% ipython --no-banner

In [1]: import numpy as np

In [2]: np.set_printoptions(precision=3, suppress=True, linewidth=160)

In [3]: def rnd(a):
   ...:     return np.round(a, 3) + 0
   ...: 

In [4]: data = np.load("a.npy")

In [5]: data
Out[5]: 
array([[  8.073,   4.048,  11.682,   0.184,  -1.371],
       [ -3.02 ,   2.193,  -6.377,  -0.187, -11.123],
       [ -2.93 ,  -1.488,   2.174,   0.724,  10.08 ],
       [  4.272,   3.797,   3.659,  -4.008,   2.091],
       [  0.212,  -2.394,  -1.215,  -0.566,   4.505],
       [ -9.528,  -3.981, -10.183,   1.278,   2.295],
       [ -1.892,  -5.508,  -2.583,   2.887,   2.792],
       [  8.818,   3.084,   4.782,  -1.604,  -8.048],
       [  0.503,  -3.478,   8.141,   2.586,  14.592],
       [  3.957,   0.083,   9.595,   3.183,   2.001],
       [  0.314,   3.591,  -0.09 ,  -1.037,  -5.995],
       [  2.541,   5.525,  -1.561,  -4.104,  -8.103],
       [ -6.807,  -5.482,  -2.921,   4.088,   6.917],
       [ -0.408,  -0.101,   1.188,   1.618,  -1.29 ],
       [  6.203,   1.713,   7.874,   1.072,  -2.521],
       [  5.905,   2.21 ,  -1.825,  -0.125, -17.381],
       [  2.637,  -0.1  ,   5.098,  -0.487,   6.569],
       [ -5.21 ,  -3.923,  -4.958,   4.61 ,  -4.379],
       [ -0.382,   0.682,  -3.48 ,  -3.318,   1.717],
       [  8.396,   1.993,   9.304,  -1.698,   3.414],
       [ -2.174,   1.886,  -3.884,   0.499,  -9.095],
       [  8.828,   2.494,   9.014,  -0.982,  -0.817],
       [ -3.634,   1.219,   1.093,  -0.688,   7.018],
       [  0.92 ,  -3.1  ,  -2.089,   2.797,  -5.898]])

In [6]: lab = data[:, 2] > np.median(data[:, 2])

In [7]: r0 = data[lab].mean(axis=0) - data[~lab].mean(axis=0)

In [8]: ((data - data.mean(axis=0)) @ r0 > 0).astype(int)
Out[8]: array([1, 0, 1, 1, 0, 0, 0, 1, 1, 1, 0, 0, 0, 0, 1, 0, 1, 0, 0, 1, 0, 1, 1, 0])

In [9]: np.argsort(-np.abs(r0).round(6), kind="stable")
Out[9]: array([2, 4, 0, 1, 3])

In [10]: rnd(np.abs(np.linalg.svd(data)[2][-1]))
Out[10]: array([0.366, 0.511, 0.411, 0.62 , 0.228])

In [11]: np.linalg.cond(data) > 100
Out[11]: np.True_

In [12]: round(np.log10(np.linalg.cond(data)))
Out[12]: 3

In [13]: rnd(np.linalg.norm(data, 2) / np.linalg.norm(data))
Out[13]: np.float64(0.684)

In [14]: rng = np.random.default_rng(459)

In [15]: lab = rng.permutation(5)

In [16]: M2 = data[:, lab] * rng.choice([-1, 1], 5)

In [17]: M2
Out[17]: 
array([[ -0.184,  -1.371,  -4.048,   8.073, -11.682],
       [  0.187, -11.123,  -2.193,  -3.02 ,   6.377],
       [ -0.724,  10.08 ,   1.488,  -2.93 ,  -2.174],
       [  4.008,   2.091,  -3.797,   4.272,  -3.659],
       [  0.566,   4.505,   2.394,   0.212,   1.215],
       [ -1.278,   2.295,   3.981,  -9.528,  10.183],
       [ -2.887,   2.792,   5.508,  -1.892,   2.583],
       [  1.604,  -8.048,  -3.084,   8.818,  -4.782],
       [ -2.586,  14.592,   3.478,   0.503,  -8.141],
       [ -3.183,   2.001,  -0.083,   3.957,  -9.595],
       [  1.037,  -5.995,  -3.591,   0.314,   0.09 ],
       [  4.104,  -8.103,  -5.525,   2.541,   1.561],
       [ -4.088,   6.917,   5.482,  -6.807,   2.921],
       [ -1.618,  -1.29 ,   0.101,  -0.408,  -1.188],
       [ -1.072,  -2.521,  -1.713,   6.203,  -7.874],
       [  0.125, -17.381,  -2.21 ,   5.905,   1.825],
       [  0.487,   6.569,   0.1  ,   2.637,  -5.098],
       [ -4.61 ,  -4.379,   3.923,  -5.21 ,   4.958],
       [  3.318,   1.717,  -0.682,  -0.382,   3.48 ],
       [  1.698,   3.414,  -1.993,   8.396,  -9.304],
       [ -0.499,  -9.095,  -1.886,  -2.174,   3.884],
       [  0.982,  -0.817,  -2.494,   8.828,  -9.014],
       [  0.688,   7.018,  -1.219,  -3.634,  -1.093],
       [ -2.797,  -5.898,   3.1  ,   0.92 ,   2.089]])

In [18]: Uu, _, Vt = np.linalg.svd(data.T @ M2)

In [19]: lab
Out[19]: array([3, 4, 1, 0, 2])

In [20]: rnd(Uu @ Vt)
Out[20]: 
array([[ 0.,  0.,  0.,  1.,  0.],
       [ 0.,  0., -1.,  0.,  0.],
       [ 0.,  0.,  0.,  0., -1.],
       [-1.,  0.,  0.,  0.,  0.],
       [ 0.,  1.,  0.,  0.,  0.]])

In [21]: Z = data[[6, 22]].astype(float)

In [22]: for _ in range(3):
    ...:     lab = np.linalg.norm(data[:, None] - Z, axis=-1).argmin(axis=1)
    ...:     Z = np.array([data[lab == j].mean(axis=0) for j in range(2)])
    ...: 

In [23]: lab
Out[23]: array([1, 0, 1, 1, 1, 0, 0, 1, 1, 1, 0, 0, 0, 0, 1, 0, 1, 0, 0, 1, 0, 1, 1, 0])

In [24]: rnd(Z)
Out[24]: 
array([[-1.645, -0.501, -3.23 ,  0.75 , -4.129],
       [ 3.778,  0.914,  5.933, -0.19 ,  3.126]])

In [25]: np.bincount(lab)
Out[25]: array([12, 12])

In [26]: rnd(Z[1] - Z[0])
Out[26]: array([ 5.423,  1.415,  9.164, -0.941,  7.255])

In [27]: G = np.cov(data, rowvar=False)

In [28]: rnd(np.polyfit(data[:, 4], data[:, 1], 1))
Out[28]: array([-0.209,  0.102])

In [29]: np.argwhere(np.triu(np.abs(np.corrcoef(data.T)) > 0.8, 1))
Out[29]: array([], shape=(0, 2), dtype=int64)

In [30]: rnd(data.std(axis=0))
Out[30]: array([4.957, 3.111, 5.676, 2.307, 7.201])

In [31]: rnd(np.corrcoef(data[:, 4], data[:, 1])[0, 1])
Out[31]: np.float64(-0.483)

In [32]: F = np.load("arr.npy")

In [33]: F
Out[33]: 
array([[-3,  0,  0],
       [ 0, -2,  0],
       [ 0,  0, -2]])

In [34]: np.all(np.linalg.eigvalsh(F) > 0)
Out[34]: np.False_

In [35]: F.T @ F
Out[35]: 
array([[9, 0, 0],
       [0, 4, 0],
       [0, 0, 4]])

In [36]: F[:, 2] @ F[:, 1]
Out[36]: np.int64(0)

In [37]: d = np.linalg.norm(data[:, None] - data[None], axis=-1)

In [38]: d.mean(axis=1).argmax()
Out[38]: np.int64(15)

In [39]: d[1].round(6).argsort(kind="stable")[:4]
Out[39]: array([ 1, 20, 10, 11])

In [40]: np.flatnonzero(d[1] < d.mean() / 2)
Out[40]: array([ 1, 20])

In [41]: feats = 0.2 ** np.abs(np.subtract.outer(np.arange(5), np.arange(5)))

In [42]: rnd(feats)
Out[42]: 
array([[1.   , 0.2  , 0.04 , 0.008, 0.002],
       [0.2  , 1.   , 0.2  , 0.04 , 0.008],
       [0.04 , 0.2  , 1.   , 0.2  , 0.04 ],
       [0.008, 0.04 , 0.2  , 1.   , 0.2  ],
       [0.002, 0.008, 0.04 , 0.2  , 1.   ]])

In [43]: evals, evecs = np.linalg.eigh(feats)

In [44]: vec = np.array([-4, 5, 4, 4, -4])

In [45]: rnd(vec @ feats @ vec)
Out[45]: np.float64(87.515)

In [46]: rnd(np.linalg.eigvalsh(feats[1:, 1:]))
Out[46]: array([0.709, 0.846, 1.083, 1.362])
